% ipython --no-banner

In [1]: import numpy as np

In [2]: np.set_printoptions(precision=2, suppress=True, linewidth=140, sign=" ")

In [3]: M = np.load("sample9.npy")

In [4]: print(M)
[[ 0  0  1  1]
 [ 0  0  0  0]
 [ 1  0  0  1]
 [ 1  0  1  0]]

In [5]: # symmetric

In [6]: Uu, s, vt = np.linalg.svd(M)

In [7]: vecs = vt[:(s > 1e-8).sum()]

In [8]: rng = np.random.default_rng(96187)

In [9]: vec = M[1] + -1 * M[3] + rng.integers(2) * np.eye(4)[0]

In [10]: print(vec)
[ 0.  0. -1.  0.]

In [11]: print(np.linalg.matrix_rank(np.vstack([M, vec])))
3

In [12]: print(np.round(np.diag(vecs.T @ vecs), 2) + 0)
[ 1.  0.  1.  1.]

In [13]: print(round(float(np.linalg.norm(vec - vecs.T @ vecs @ vec)), 2))
0.0

In [14]: w, vecs = np.linalg.eigh(M)

In [15]: print(np.linalg.eigvalsh(M + 4 * np.eye(4)))
[ 3.  3.  4.  6.]

In [16]: print((w > 1e-8).sum(), (w < -1e-8).sum())
1 2

In [17]: print(np.unique(w.round(6) + 0, return_counts=True)[1])
[ 2  1  1]

In [18]: print(w.sum(), np.trace(M))
0.0 0

In [19]: print(w.round(2) + 0)
[-1. -1.  0.  2.]

In [20]: print(np.abs(vecs[:, -1]).round(6).argmax())
0

In [21]: data = np.loadtxt("case16.csv", delimiter=",")

In [22]: print(data)
[[ 1.73 -0.95  0.37  2.52  1.54  1.32]
 [-1.86 -3.82 -7.47  0.77  0.83 -5.95]
 [-1.98  5.22  5.23 -5.77 -4.    1.88]
 [-5.5   1.03 -4.57 -6.55 -4.06 -6.52]
 [ 1.76 -2.39 -1.53  3.62  2.42  0.28]
 [ 3.27 -0.53  2.71  3.92  2.37  3.97]
 [-3.66 -1.43 -5.89 -2.91 -1.62 -6.13]
 [ 3.19  0.72  4.64  2.75  1.61  4.99]
 [-0.3   2.86  3.8  -2.23 -1.6   2.27]
 [ 1.99  2.4   5.54  0.45  0.05  4.8 ]
 [ 3.35 -0.61  2.66  3.92  2.41  3.87]
 [-1.89 -3.83 -7.53  0.73  0.76 -5.89]
 [ 4.42 -0.88  3.68  5.25  3.2   5.27]
 [ 3.74  0.05  4.16  3.91  2.47  5.16]
 [ 1.64  0.48  2.29  1.43  0.87  2.52]
 [-1.42 -3.17 -6.08  0.82  0.9  -4.73]
 [ 4.03 -2.82  0.2   6.1   4.01  2.9 ]
 [-5.55  1.1  -4.39 -6.51 -3.98 -6.52]
 [-3.84 -0.01 -4.11 -3.91 -2.42 -5.07]
 [-0.5  -0.6  -1.45 -0.12 -0.03 -1.26]
 [-0.3  -3.45 -5.16  2.13  1.59 -3.48]]

In [23]: Xc = data - data.mean(axis=0)

In [24]: Uu, s, vt = np.linalg.svd(Xc, full_matrices=False)

In [25]: print(vt[0] * np.sign(vt[0, np.abs(vt[0]).argmax()]))
[ 0.4   0.07  0.53  0.37  0.22  0.6 ]

In [26]: print(np.abs(Uu[:, 0]).argmax())
3

In [27]: print(s)
[ 33.2   20.7    0.22   0.21   0.18   0.17]

In [28]: print(np.round(Xc.mean(axis=0), 2) + 0)
[ 0.  0.  0.  0.  0.  0.]

In [29]: print(round((s ** 2).sum() ** 2 / (s ** 4).sum(), 2))
1.68

In [30]: Q, vecs = np.linalg.qr(data[:, :3])[0], np.linalg.qr(data[:, 3:])[0]

In [31]: s = np.linalg.svd(Q.T @ vecs, compute_uv=False)

In [32]: print((s > 0.9).sum())
2

In [33]: M2 = np.array([[0, 0], [1, -2], [-2, -4], [-5, 0], [-2, -1], [-2, -3]])

In [34]: print(np.einsum("ij->j", data))
[  2.32 -10.63 -12.9   10.32   7.32  -6.32]

In [35]: print(np.linalg.matrix_rank(np.vstack([data, M2.T])))
6

In [36]: w, vecs = np.linalg.eigh(M)

In [37]: vec = np.array([1, 2, 3, 1])

In [38]: print(np.round(vecs * np.maximum(w, 0) @ vecs.T, 2) + 0)
[[ 0.67  0.    0.67  0.67]
 [ 0.    0.    0.    0.  ]
 [ 0.67  0.    0.67  0.67]
 [ 0.67  0.    0.67  0.67]]

In [39]: print(np.linalg.eigvalsh(M[1:, 1:]))
[-1.  0.  1.]

In [40]: print(np.abs(M).sum(axis=1).max(), np.abs(w).max())
2 2.0

In [41]: print((np.sign(vecs[:, -1].round(6)) == np.sign(vecs[0, -1].round(6))).astype(int))
[ 1  0  1  1]

In [42]: print(np.round(vecs * np.abs(w) @ vecs.T, 2) + 0)
[[ 1.33  0.    0.33  0.33]
 [ 0.    0.    0.    0.  ]
 [ 0.33  0.    1.33  0.33]
 [ 0.33  0.    0.33  1.33]]

In [43]: Xc = (data - data.mean(axis=0)) / data.std(axis=0)

In [44]: print(np.argwhere(np.abs(Xc) > 2))
[[ 2  1]]

In [45]: coef = np.linalg.lstsq(np.delete(Xc, 3, axis=1), Xc[:, 3])[0]

In [46]: print(coef)
[ 0.47 -0.23 -0.16  0.37  0.23]

In [47]: arr = np.loadtxt("block14.csv", delimiter=",")

In [48]: print(arr)
[[ 0.03  0.   -1.  ]
 [ 1.39 -0.7  -2.4 ]
 [-1.09  0.5  -0.6 ]
 [-1.77  0.9  -0.5 ]
 [-0.9   0.4  -0.9 ]
 [ 3.59 -1.8   0.1 ]
 [ 0.28 -0.2  -0.6 ]
 [ 1.73 -0.9   0.  ]
 [-0.15  0.1  -0.9 ]
 [ 1.34 -0.7  -1.2 ]
 [-0.41  0.2  -1.3 ]
 [ 0.96 -0.5  -0.8 ]
 [-5.21  2.6  -1.8 ]]

In [49]: print(np.argwhere(np.triu(M)))
[[ 0  2]
 [ 0  3]
 [ 2  3]]

In [50]: print(M.sum(axis=0))
[ 2  0  2  2]

In [51]: Lm = np.diag(M.sum(axis=1)) - M

In [52]: print(round(np.linalg.det(Lm[1:, 1:])))
0

In [53]: print(Lm)
[[ 2  0 -1 -1]
 [ 0  0  0  0]
 [-1  0  2 -1]
 [-1  0 -1  2]]

In [54]: print(np.round(np.linalg.eigvalsh(Lm), 2) + 0)
[ 0.  0.  3.  3.]

In [55]: M2 = Lm[0, 0] * Lm[1:] - np.outer(Lm[1:, 0], Lm[0])

In [56]: print(M2)
[[ 0  0  0  0]
 [ 0  0  3 -3]
 [ 0  0 -3  3]]

In [57]: print(np.flatnonzero(~M2.round(6).any(axis=1)))
[ 0]

In [58]: print(np.linalg.matrix_rank(M2), np.linalg.matrix_rank(Lm))
1 2

In [59]: print(Lm[:, 0] / Lm[0, 0])
[ 1.   0.  -0.5 -0.5]

In [60]: Z = arr[[1, 3]].astype(float)

In [61]: for _ in range(3):
    ...:     idx = np.linalg.norm(arr[:, None] - Z, axis=-1).argmin(axis=1)
    ...:     Z = np.array([arr[idx == j].mean(axis=0) for j in range(2)])
    ...: 

In [62]: print(idx)
[ 0  0  1  1  1  0  0  0  1  0  1  0  1]

In [63]: print(Z[1] - Z[0])
[-2.92  1.47 -0.16]

In [64]: print(np.bincount(idx))
[ 7  6]

In [65]: print(np.abs(Z[1] - Z[0]).argmax())
0

In [66]: print(Z)
[[ 1.33 -0.69 -0.84]
 [-1.59  0.78 -1.  ]]

In [67]: print(round(np.abs(Z).max(), 2))
1.59

In [68]: print(Z.mean(axis=0))
[-0.13  0.05 -0.92]

In [69]: print(np.count_nonzero(Z))
6

In [70]: print(round(np.linalg.norm(Z), 2))
2.66

In [71]: print(np.diff(Z, axis=0))
[[-2.92  1.47 -0.16]]
